% python3 -q
>>> import numpy as np
>>> np.set_printoptions(precision=2, suppress=True, linewidth=160, floatmode="fixed")
>>> rd = lambda a: np.round(a, 2) + 0
>>> E = np.loadtxt("data.csv", delimiter=",")
>>> print(E)
[[ 0.20  0.50  0.60 -1.10  0.60  0.30  1.00 -0.10  0.30 -0.60  0.30  0.50 -0.40 -0.90]
 [-2.10  0.00 -1.70 -1.80  1.00  0.40  0.90  0.00  0.80  0.90  1.90  0.50  0.40 -1.30]
 [ 0.20 -0.50 -2.00  1.20  2.90 -0.90  0.30 -0.90  0.50  1.50  0.20 -1.40  1.00  0.40]
 [ 1.30  0.10 -0.60 -0.20 -0.10  2.40 -0.50  0.10  1.30  0.20 -1.00 -0.20 -0.40 -1.30]
 [-0.20  1.20  0.30 -0.80  1.10  0.10  1.70  1.00  0.70 -0.20 -0.80  0.50  0.50  0.10]
 [-0.70  0.00 -1.30  0.60 -0.50 -1.20  0.80 -2.50  0.80  1.20  0.50 -0.50 -0.50  0.60]
 [-1.50  1.40 -0.30  1.50 -0.50 -0.80 -0.30  1.20  1.80  0.50 -1.30  1.10  0.00  0.40]
 [-0.10 -1.20  0.10 -0.40 -1.70 -0.80 -1.60  1.20 -0.20 -2.10 -0.10  0.40 -0.70  2.10]
 [-0.80  0.20 -0.60  0.20 -0.70 -0.40  0.20  0.20  0.30 -1.00 -1.50  0.50  1.60  0.90]
 [-0.80 -1.20 -1.20  0.10 -0.80  0.60  3.10  1.30  0.20  0.70 -0.20  0.80 -0.30 -1.40]
 [-1.40 -0.70 -0.30  0.30 -0.30  0.20  1.90 -1.50 -0.80 -1.30  0.40  1.00 -0.50 -0.10]
 [-0.90 -0.30 -0.50  0.90 -0.20  0.10  0.80 -0.40 -0.40  0.40 -1.50  0.50  0.60  0.60]
 [-0.60  0.10  0.80  0.80  1.10 -0.70  0.90  0.20  0.60 -1.10 -0.70  0.80  1.20  0.00]
 [-0.30 -0.70 -0.70 -1.00 -1.10 -0.30  0.60  0.30 -1.10 -0.30  0.80  1.90 -0.40 -1.30]
 [ 0.80 -0.80 -1.20 -1.40  0.70 -0.80  0.20 -1.10 -0.70  0.40  1.10 -2.20  1.20 -1.00]
 [ 1.80 -1.10  1.60  0.50 -0.30 -0.70 -0.60 -1.70  0.10  0.00 -1.10  0.90 -0.40  0.20]
 [-0.30 -1.80  1.50  0.30  0.20 -1.00  0.00  0.30  1.50  0.00 -0.20 -0.10 -0.60  0.40]
 [-1.60 -0.90  0.00 -0.30  0.20  0.90  0.90  1.60  1.50  0.20 -1.20  0.30  1.20  1.90]
 [ 1.00  0.50  0.90 -1.50 -0.30 -0.90 -0.40 -0.50  0.60  0.00 -0.90  0.60 -0.70 -0.60]
 [-0.30  1.00  0.40  1.00  1.30 -0.40  0.00  1.70  1.10  0.80 -0.60  0.90  0.90 -0.70]
 [ 1.10  0.30 -1.60 -1.00  1.00 -1.30 -1.10 -1.90  0.80 -1.00  0.80  1.60  1.50  0.20]
 [-1.60  1.90  0.00  0.50 -0.80 -1.10 -0.30 -1.30 -0.80  0.60 -1.50  0.50 -1.00 -1.30]
 [ 1.10 -0.80 -1.40 -1.10 -0.10 -0.30 -0.30  0.70 -0.30  0.60 -0.30 -0.80  1.20  0.10]
 [ 1.30  0.80 -0.20 -1.60  0.40  1.40  1.60  0.10  0.50  0.60  0.70 -0.90  0.80 -0.80]
 [ 0.60 -0.80  0.30  0.40  0.10 -0.60  0.40 -0.60  0.00  1.00  0.30 -1.20  0.20  0.10]
 [ 0.10  0.40 -1.20 -1.70  1.20 -1.20 -1.00  1.50  2.10 -0.40  0.50 -0.10 -0.10 -0.40]
 [ 5.00 -2.50 -0.50 -3.50 -0.50 -1.50  3.00  5.00 -3.50  1.00 -1.00 -5.00 -6.50  0.50]
 [ 0.40 -1.90 -0.20 -1.20 -0.90 -1.00 -0.20 -1.00  1.10  0.70  2.00 -0.30 -0.20  2.50]
 [ 0.10  0.80 -1.80 -0.60 -1.70  0.30  2.00 -1.10 -0.20  0.40 -0.50 -0.60  0.10  0.50]
 [ 0.20 -1.60 -0.20 -1.20  1.70 -0.10  0.20  0.00 -0.80  1.60  1.30  0.20  1.30 -1.70]
 [ 0.70  0.30  0.10 -0.20 -0.40  1.30  0.00  1.40 -0.80 -0.90  0.20 -1.10 -0.60  0.00]
 [-1.00  0.00 -1.20  1.20 -0.70 -0.80 -0.70 -0.80 -0.60  0.60  0.40 -0.60 -0.20  0.60]
 [ 0.10 -1.70  0.10 -1.40 -0.30  1.10 -0.50  1.20 -1.10 -0.70  0.50  0.30 -0.20  1.00]
 [-0.30  1.20  1.30  0.10  1.20 -1.80  0.70 -0.70 -1.70 -0.50 -0.10 -1.30 -0.90 -1.70]
 [ 2.10 -1.10  1.40  0.50 -0.80  0.20 -0.40 -1.20  0.00 -1.00 -1.60 -0.60  0.40  0.70]
 [-0.40  1.00  0.60 -0.60  0.80 -1.60 -0.80 -0.70 -1.60 -1.00  0.40 -1.40 -0.10 -1.00]
 [-1.00  0.30 -0.40  0.60  0.70 -0.40 -1.10  0.60  1.00 -1.40  1.00 -0.50  1.60 -0.60]
 [ 0.50  2.20  1.90 -0.30  1.60 -0.20  0.20  0.00 -0.30  0.00 -1.70  1.80 -0.70  0.20]
 [-0.70  1.00 -0.10  1.30  0.10  0.30 -0.30 -0.30 -0.10 -0.50 -0.20  1.00 -1.00  0.10]]
>>> cent = E[[9, 16]].astype(float)
>>> for _ in range(3):
...     labels = np.linalg.norm(E[:, None] - cent, axis=-1).argmin(axis=1)
...     cent = np.array([E[labels == j].mean(axis=0) for j in range(2)])
... 
>>> print(labels)
[1 0 1 1 1 1 1 1 1 0 1 1 1 0 1 1 1 1 1 1 1 1 1 0 1 1 0 1 0 1 1 1 1 1 1 1 1 1 1]
>>> print(np.abs(cent[1] - cent[0]).argmax())
6
>>> print(np.bincount(labels))
[ 6 33]
